% python3 -q
>>> import numpy as np
>>> np.set_printoptions(suppress=True, linewidth=100)
>>> rd = lambda a: np.round(a, 2) + 0
>>> K = np.load("block10.npy")
>>> K
array([[ -5.28,   1.48,   0.8 ,  -2.69,  -1.88,  -4.3 ,  -0.08,   2.28,  -0.51,   2.68,   2.12],
       [  2.17,  -1.11,  -1.81,   1.48,  -0.59,  -2.51,  -1.67,  -1.42,  -1.12,   2.57,   1.99],
       [  5.9 ,  -2.18,  -3.59,  -1.04,   2.3 ,   8.  ,   3.07,   0.72,   4.8 ,  -8.28,  -5.48],
       [  5.9 ,  -4.67,  -9.58,  -1.29,  -4.92,  -5.08,  -2.41,   0.7 ,   2.9 ,   3.32,   4.51],
       [ -4.62,   1.13,   3.9 ,  -0.29,  -4.21,  -1.12,  -1.34,   0.81,  -0.42,   3.4 ,   3.11],
       [ -9.84,   5.1 ,   9.31,   0.48,   0.82,  -2.92,  -0.38,  -0.01,  -5.  ,   3.95,   1.33],
       [  1.4 ,   1.78,   0.4 ,   1.39,   8.4 ,   0.82,   2.11,  -1.78,  -3.  ,  -3.58,  -5.02],
       [ -7.71,   5.1 ,   7.18,   0.12,   4.92,  -1.89,   1.29,  -0.13,  -4.9 ,   0.73,  -1.89],
       [  8.99,  -3.01,  -0.2 ,   6.23,   0.57,   6.18,  -1.81,  -4.98,  -0.01,  -1.42,  -0.78],
       [ -1.09,   2.49,   6.74,   1.48,   4.89,   9.31,   3.21,  -0.93,  -0.01,  -6.86,  -6.43],
       [ -3.4 ,   0.71,   6.29,   2.48,  -5.57,   0.71,  -2.8 ,  -1.22,  -1.17,   4.78,   4.3 ],
       [  2.5 ,  -1.78,  -4.58,  -1.43,  -0.88,  -1.41,  -0.01,   0.89,   1.8 ,  -0.3 ,   0.51],
       [  3.89,   0.31,   3.11,   2.92,   5.1 ,   9.5 ,   2.41,  -2.3 ,   0.62,  -7.08,  -6.21],
       [-15.9 ,   5.92,   8.03,  -3.87,  -3.71,  -9.94,  -1.13,   3.69,  -4.5 ,   8.5 ,   5.48],
       [  2.4 ,  -2.11, -10.52,  -7.5 ,   1.8 ,  -0.87,   4.17,   5.4 ,   6.  ,  -6.57,  -3.92],
       [-11.09,   5.92,   3.77,  -6.3 ,   5.95,  -2.69,   4.91,   4.87,  -1.5 ,  -3.51,  -4.68],
       [-15.91,   5.9 ,   7.98,  -3.9 ,  -3.72,  -9.89,  -1.11,   3.71,  -4.49,   8.51,   5.48],
       [ -5.39,   2.58,   0.51,  -4.64,   2.77,  -0.8 ,   3.33,   3.61,   0.7 ,  -3.22,  -3.08],
       [  1.48,  -1.4 ,  -7.66,  -3.03,   0.72,  -7.2 ,  -0.08,   1.7 ,   0.3 ,   1.68,   1.4 ],
       [ -5.54,   2.18,   4.33,  -1.81,  -1.11,   1.17,   1.05,   1.9 ,   0.3 ,  -0.5 ,  -0.42],
       [ -5.81,   2.93,   7.12,   1.1 ,  -0.8 ,   0.1 ,  -0.6 ,  -0.39,  -2.6 ,   2.42,   1.12],
       [  7.43,  -3.  ,   1.23,   6.99,  -2.61,   3.77,  -3.78,  -5.4 ,  -1.  ,   2.58,   2.63],
       [ -2.7 ,  -0.29,  -3.09,  -6.12,  -2.33,   0.9 ,   2.81,   5.08,   4.99,  -3.69,  -1.38],
       [  2.32,   1.39,   2.79,   5.01,   6.32,   0.02,  -0.73,  -4.49,  -5.2 ,   0.52,  -1.87],
       [ -1.4 ,   1.09,   1.1 ,  -1.9 ,   2.18,   3.7 ,   2.73,   1.62,   1.61,  -4.62,  -3.72],
       [ -9.09,   6.17,   8.32,  -1.76,   7.09,   1.82,   3.99,   1.5 ,  -3.28,  -3.9 ,  -5.64],
       [ -5.82,   2.88,   7.09,   1.07,  -0.79,   0.12,  -0.58,  -0.38,  -2.62,   2.42,   1.06]])
>>> rd(np.linalg.norm(K, 2) / np.linalg.norm(K))
np.float64(0.7)
>>> cent = K[[25, 18]].astype(float)
>>> for _ in range(3):
...     lab = np.linalg.norm(K[:, None] - cent, axis=-1).argmin(axis=1)
...     cent = np.array([K[lab == j].mean(axis=0) for j in range(2)])
... 
>>> lab
array([0, 1, 1, 1, 0, 0, 1, 0, 1, 0, 0, 1, 1, 0, 1, 0, 0, 0, 1, 0, 0, 1, 1, 0, 1, 0, 0])
>>> rd(cent[1] - cent[0])
array([10.11, -4.82, -8.54,  0.63,  0.08,  2.67,  0.03, -0.97,  3.84, -3.44, -1.29])
>>> np.abs(cent[1] - cent[0]).argmax()
np.int64(0)
>>> rd(cent)
array([[-6.94,  3.46,  5.61, -0.9 ,  0.73, -1.35,  0.6 ,  0.99, -2.35,  1.33,  0.  ],
       [ 3.16, -1.36, -2.93, -0.27,  0.81,  1.32,  0.63,  0.02,  1.49, -2.12, -1.29]])
>>> F = np.loadtxt("out2.csv", delimiter=",")
>>> rd(F)
array([[-0.1 , -0.13,  0.47,  0.09, -0.58, -0.08, -0.39, -0.49,  0.13],
       [-0.46, -0.53, -0.32,  0.01,  0.21,  0.22,  0.2 , -0.53, -0.06],
       [-0.68, -0.02,  0.18,  0.14,  0.32, -0.31, -0.38,  0.35,  0.12],
       [ 0.  , -0.09, -0.2 , -0.61, -0.1 , -0.63,  0.17, -0.08,  0.38],
       [-0.46,  0.39, -0.16, -0.42, -0.38,  0.51,  0.01,  0.15,  0.11],
       [ 0.1 , -0.69,  0.22, -0.07, -0.18,  0.26,  0.12,  0.52,  0.28],
       [-0.07, -0.23, -0.44,  0.05, -0.46, -0.26, -0.2 ,  0.25, -0.61],
       [-0.23,  0.15, -0.07,  0.57, -0.35, -0.21,  0.61,  0.07,  0.24],
       [ 0.2 , -0.01, -0.58,  0.3 , -0.03,  0.11, -0.47, -0.01,  0.55]])
>>> x = np.array([-1, 0, -1, 0, 2, -2, -1, 2, 1])
>>> y = F @ x
>>> rd(y)
array([-1.82, -0.55,  2.96,  1.3 , -0.77, -0.02,  0.2 , -0.2 ,  1.11])
>>> rd(np.linalg.solve(F.T, F[4]))
array([0., 0., 0., 0., 1., 0., 0., 0., 0.])
>>> rd(np.linalg.solve(F, -1 * y))
array([ 1.,  0.,  1.,  0., -2.,  2.,  1., -2., -1.])
>>> data = np.tril(np.array([[-5, -1, 4, -2, 2, 3, -1, 4, 3],
...     [-3, 5, -2, 3, 0, 0, -3, -2, 0],
...     [5, 1, 4, 0, 2, -3, -3, 1, 5],
...     [-3, 1, 3, 5, -4, -2, -1, 5, 4],
...     [4, -5, 3, 1, 5, 1, -3, 0, -2],
...     [-2, 3, -2, 3, 3, 3, 3, -1, -2],
...     [2, -5, -5, -5, -5, -1, -4, 3, 3],
...     [-1, -2, 3, 4, 1, 0, 5, -4, 4],
...     [5, 1, -3, 0, 1, 5, 4, 2, -1]]), -1) + np.eye(9, dtype=int)
>>> data
array([[ 1,  0,  0,  0,  0,  0,  0,  0,  0],
       [-3,  1,  0,  0,  0,  0,  0,  0,  0],
       [ 5,  1,  1,  0,  0,  0,  0,  0,  0],
       [-3,  1,  3,  1,  0,  0,  0,  0,  0],
       [ 4, -5,  3,  1,  1,  0,  0,  0,  0],
       [-2,  3, -2,  3,  3,  1,  0,  0,  0],
       [ 2, -5, -5, -5, -5, -1,  1,  0,  0],
       [-1, -2,  3,  4,  1,  0,  5,  1,  0],
       [ 5,  1, -3,  0,  1,  5,  4,  2,  1]])
>>> # triangular, det is the product of the diagonal
>>> theta = np.radians(90)
>>> r_ = np.eye(9)
>>> r_[2, 2] = r_[0, 0] = np.cos(theta)
>>> r_[2, 0], r_[0, 2] = -np.sin(theta), np.sin(theta)
>>> rd(r_)
array([[ 0.,  0.,  1.,  0.,  0.,  0.,  0.,  0.,  0.],
       [ 0.,  1.,  0.,  0.,  0.,  0.,  0.,  0.,  0.],
       [-1.,  0.,  0.,  0.,  0.,  0.,  0.,  0.,  0.],
       [ 0.,  0.,  0.,  1.,  0.,  0.,  0.,  0.,  0.],
       [ 0.,  0.,  0.,  0.,  1.,  0.,  0.,  0.,  0.],
       [ 0.,  0.,  0.,  0.,  0.,  1.,  0.,  0.,  0.],
       [ 0.,  0.,  0.,  0.,  0.,  0.,  1.,  0.,  0.],
       [ 0.,  0.,  0.,  0.,  0.,  0.,  0.,  1.,  0.],
       [ 0.,  0.,  0.,  0.,  0.,  0.,  0.,  0.,  1.]])
>>> B = data @ r_.T
>>> rd(np.linalg.det(r_)), np.trace(r_)
(np.float64(1.0), np.float64(7.0))
>>> np.allclose(np.linalg.norm(data, axis=1), np.linalg.norm(B, axis=1))
True
>>> rd(np.sort(np.linalg.eigvals(data)))
array([1., 1., 1., 1., 1., 1., 1., 1., 1.])
>>> np.linalg.matrix_rank(data - data[0, 0] * np.eye(9))
np.int64(8)
>>> np.prod(np.diag(data)), rd(np.linalg.det(data))
(np.int64(1), np.float64(1.0))
>>> r0, r1 = data[6], data[7]
>>> r0 @ r1
np.int64(-27)
>>> p = (r0 @ r1) / (r0 @ r0) * r0
>>> rd(p)
array([-0.51,  1.27,  1.27,  1.27,  1.27,  0.25, -0.25,  0.  ,  0.  ])
>>> B = data / np.sqrt((data ** 2).mean(axis=1, keepdims=True))
>>> rd(np.linalg.norm(B, axis=1))
array([3., 3., 3., 3., 3., 3., 3., 3., 3.])
>>> np.linalg.matrix_rank(data - data.mean(axis=1, keepdims=True))
np.int64(8)
>>> Uu, sigma, VT = np.linalg.svd(data)
>>> rd(sigma)
array([12.39, 10.07,  8.75,  6.47,  3.41,  2.4 ,  0.39,  0.04,  0.  ])
>>> B = Uu[:, :8] @ np.diag(sigma[:8]) @ VT[:8]
>>> rd(np.linalg.norm(data - B) / np.linalg.norm(data))
np.float64(0.0)
>>> rd(np.linalg.norm(data - B, 2)), rd(sigma[8])
(np.float64(0.0), np.float64(0.0))
>>> m1 = np.loadtxt("run4.csv", delimiter=",")
>>> rd(m1)
array([[0.67, 0.33, 0.  , 0.  , 0.  , 0.  , 0.  , 0.  , 0.  , 0.  , 0.  , 0.  ],
       [0.  , 0.25, 0.25, 0.  , 0.25, 0.  , 0.  , 0.  , 0.  , 0.25, 0.  , 0.  ],
       [0.25, 0.25, 0.25, 0.  , 0.  , 0.  , 0.  , 0.  , 0.25, 0.  , 0.  , 0.  ],
       [0.  , 0.  , 0.14, 0.29, 0.14, 0.  , 0.14, 0.  , 0.  , 0.14, 0.  , 0.14],
       [0.  , 0.  , 0.2 , 0.  , 0.2 , 0.  , 0.2 , 0.  , 0.  , 0.2 , 0.  , 0.2 ],
       [0.2 , 0.  , 0.2 , 0.  , 0.  , 0.4 , 0.  , 0.  , 0.  , 0.2 , 0.  , 0.  ],
       [0.  , 0.17, 0.17, 0.  , 0.  , 0.  , 0.17, 0.  , 0.17, 0.17, 0.17, 0.  ],
       [0.  , 0.  , 0.  , 0.33, 0.  , 0.  , 0.  , 0.33, 0.  , 0.  , 0.  , 0.33],
       [0.  , 0.  , 0.33, 0.33, 0.  , 0.  , 0.  , 0.  , 0.33, 0.  , 0.  , 0.  ],
       [0.  , 0.  , 0.  , 0.  , 0.  , 0.  , 0.  , 0.  , 0.  , 1.  , 0.  , 0.  ],
       [0.17, 0.  , 0.  , 0.  , 0.  , 0.  , 0.17, 0.  , 0.  , 0.17, 0.33, 0.17],
       [0.  , 0.14, 0.  , 0.  , 0.14, 0.  , 0.14, 0.14, 0.  , 0.  , 0.14, 0.29]])
>>> x = np.array([0, 3, 1, 0, 0, 1, 1, 3, 2, 3, 2, 2])
>>> rd(m1 @ x)
array([1.  , 1.75, 1.5 , 1.  , 1.4 , 1.2 , 2.  , 1.67, 1.  , 3.  , 1.67, 1.86])
>>> rd(m1 @ (2 * x))
array([2.  , 3.5 , 3.  , 2.  , 2.8 , 2.4 , 4.  , 3.33, 2.  , 6.  , 3.33, 3.71])
>>> rd((m1 * x).sum(axis=1))
array([1.  , 1.75, 1.5 , 1.  , 1.4 , 1.2 , 2.  , 1.67, 1.  , 3.  , 1.67, 1.86])
>>> rd(np.einsum("ij,j->i", m1, x))
array([1.  , 1.75, 1.5 , 1.  , 1.4 , 1.2 , 2.  , 1.67, 1.  , 3.  , 1.67, 1.86])
>>> rd(m1 * x)
array([[0.  , 1.  , 0.  , 0.  , 0.  , 0.  , 0.  , 0.  , 0.  , 0.  , 0.  , 0.  ],
       [0.  , 0.75, 0.25, 0.  , 0.  , 0.  , 0.  , 0.  , 0.  , 0.75, 0.  , 0.  ],
       [0.  , 0.75, 0.25, 0.  , 0.  , 0.  , 0.  , 0.  , 0.5 , 0.  , 0.  , 0.  ],
       [0.  , 0.  , 0.14, 0.  , 0.  , 0.  , 0.14, 0.  , 0.  , 0.43, 0.  , 0.29],
       [0.  , 0.  , 0.2 , 0.  , 0.  , 0.  , 0.2 , 0.  , 0.  , 0.6 , 0.  , 0.4 ],
       [0.  , 0.  , 0.2 , 0.  , 0.  , 0.4 , 0.  , 0.  , 0.  , 0.6 , 0.  , 0.  ],
       [0.  , 0.5 , 0.17, 0.  , 0.  , 0.  , 0.17, 0.  , 0.33, 0.5 , 0.33, 0.  ],
       [0.  , 0.  , 0.  , 0.  , 0.  , 0.  , 0.  , 1.  , 0.  , 0.  , 0.  , 0.67],
       [0.  , 0.  , 0.33, 0.  , 0.  , 0.  , 0.  , 0.  , 0.67, 0.  , 0.  , 0.  ],
       [0.  , 0.  , 0.  , 0.  , 0.  , 0.  , 0.  , 0.  , 0.  , 3.  , 0.  , 0.  ],
       [0.  , 0.  , 0.  , 0.  , 0.  , 0.  , 0.17, 0.  , 0.  , 0.5 , 0.67, 0.33],
       [0.  , 0.43, 0.  , 0.  , 0.  , 0.  , 0.14, 0.43, 0.  , 0.  , 0.29, 0.57]])
>>> np.linalg.norm(m1 @ x) <= np.linalg.norm(m1, 2) * np.linalg.norm(x) + 1e-9
np.True_
>>> np.sign((m1 @ x).round(6))
array([1., 1., 1., 1., 1., 1., 1., 1., 1., 1., 1., 1.])
>>> x = np.array([0, 0, 1, 1, 0, 3, 1, 1, 3, 3, 3, 3])
>>> y = m1 @ x
>>> rd(y)
array([0.  , 1.  , 1.  , 1.43, 1.6 , 2.  , 1.83, 1.67, 1.67, 3.  , 2.17, 1.57])
>>> rd(np.linalg.solve(m1.T, m1[8]))
array([0., 0., 0., 0., 0., 0., 0., 0., 1., 0., 0., 0.])
>>> rd(np.linalg.solve(m1, y))
array([0., 0., 1., 1., 0., 3., 1., 1., 3., 3., 3., 3.])
>>> rd(np.linalg.solve(m1, m1[:, 9]))
array([0., 0., 0., 0., 0., 0., 0., 0., 0., 1., 0., 0.])
>>> rd(np.linalg.norm(data, 2) / np.linalg.norm(data))
np.float64(0.63)
>>> M = np.loadtxt("w.csv", delimiter=",")
>>> M
array([[-0.01,  0.23,  0.56,  0.3 , -0.91,  0.41, -0.72, -0.93, -0.46, -0.86, -0.99,  0.55],
       [ 0.82, -0.87,  0.36, -0.33, -0.98, -0.62, -0.77,  0.79,  0.2 ,  0.54, -0.97, -0.98],
       [ 0.74, -0.33,  0.77, -0.66, -0.91, -0.92, -0.92, -0.3 ,  0.46,  0.18,  0.04, -0.95],
       [-0.8 , -1.  , -0.92,  0.45, -0.84, -0.4 , -0.49,  0.7 , -0.06,  0.56, -1.  ,  0.24],
       [-0.85,  0.99,  0.18,  0.93,  0.55,  1.  ,  0.87, -1.  , -0.93, -1.  , -1.  ,  1.  ],
       [ 0.41, -1.  , -0.88, -0.86, -0.22, -1.  , -0.71,  1.  ,  0.93,  1.  ,  0.99, -1.  ],
       [ 0.61, -1.  ,  0.46, -0.74, -1.  , -1.  , -1.  , -0.07,  0.65,  0.6 , -1.  , -1.  ],
       [ 0.33,  0.97,  0.42, -0.32,  0.98,  0.29,  0.84,  0.21,  0.24,  0.21,  1.  ,  0.15],
       [-0.12,  0.98,  0.87, -0.79,  0.97, -0.95, -0.69, -0.97,  0.64, -0.43,  1.  ,  0.29],
       [-0.48,  0.45, -0.82,  0.47,  0.98,  0.89,  0.98,  0.91, -0.18,  0.58,  0.95,  0.77],
       [-0.99, -0.9 , -0.97,  0.58,  0.97, -0.02,  0.56, -0.35, -0.06,  0.15,  0.39,  0.99],
       [-0.95, -1.  , -0.99,  0.78, -0.98, -0.23, -0.56,  0.95, -0.27,  0.8 , -1.  ,  0.39],
       [-0.51, -1.  , -0.96,  0.1 , -0.54, -0.69,  0.05,  0.99,  0.38,  0.96, -0.87, -0.79],
       [-0.32,  0.91, -0.23,  0.84,  0.4 ,  1.  ,  0.94, -0.49, -0.82, -0.87, -0.97,  0.98],
       [ 0.49,  1.  ,  0.45,  0.72,  0.98,  1.  ,  1.  ,  0.03, -0.77, -0.8 ,  0.92,  0.96],
       [ 0.49,  1.  ,  0.95,  0.07,  0.51,  0.85,  0.16, -0.99, -0.51, -0.97,  0.72,  0.86],
       [-0.64, -0.7 , -0.78, -0.6 ,  0.99, -0.94,  0.4 ,  0.89,  0.77,  0.94,  1.  , -0.4 ],
       [-0.77,  0.98,  0.66,  0.78,  0.14,  0.98,  0.12, -1.  , -0.85, -1.  , -0.98,  1.  ],
       [-0.94,  1.  , -0.62,  0.87,  1.  ,  1.  ,  1.  , -0.91, -0.79, -0.92,  0.96,  1.  ],
       [-0.65, -0.98, -0.6 , -0.65,  0.1 , -0.99, -0.91,  0.31,  0.76,  0.84,  0.9 , -0.72],
       [ 1.  , -0.74,  0.93, -0.83, -1.  , -0.93, -0.94,  0.96,  0.59,  0.85, -0.84, -1.  ],
       [-0.47,  0.97,  0.81, -0.63,  0.97, -0.87, -0.61, -0.99,  0.45, -0.69,  1.  ,  0.78]])
>>> q, evecs = np.linalg.qr(M[:, :11])[0], np.linalg.qr(M[:, 11:])[0]
>>> sigma = np.linalg.svd(q.T @ evecs, compute_uv=False)
>>> (sigma > 0.9).sum()
np.int64(1)
>>> rd(np.degrees(np.arccos(sigma.clip(0, 1))))
array([13.02])
>>> rd(np.linalg.norm(q @ q.T - evecs @ evecs.T, 2))
np.float64(1.0)
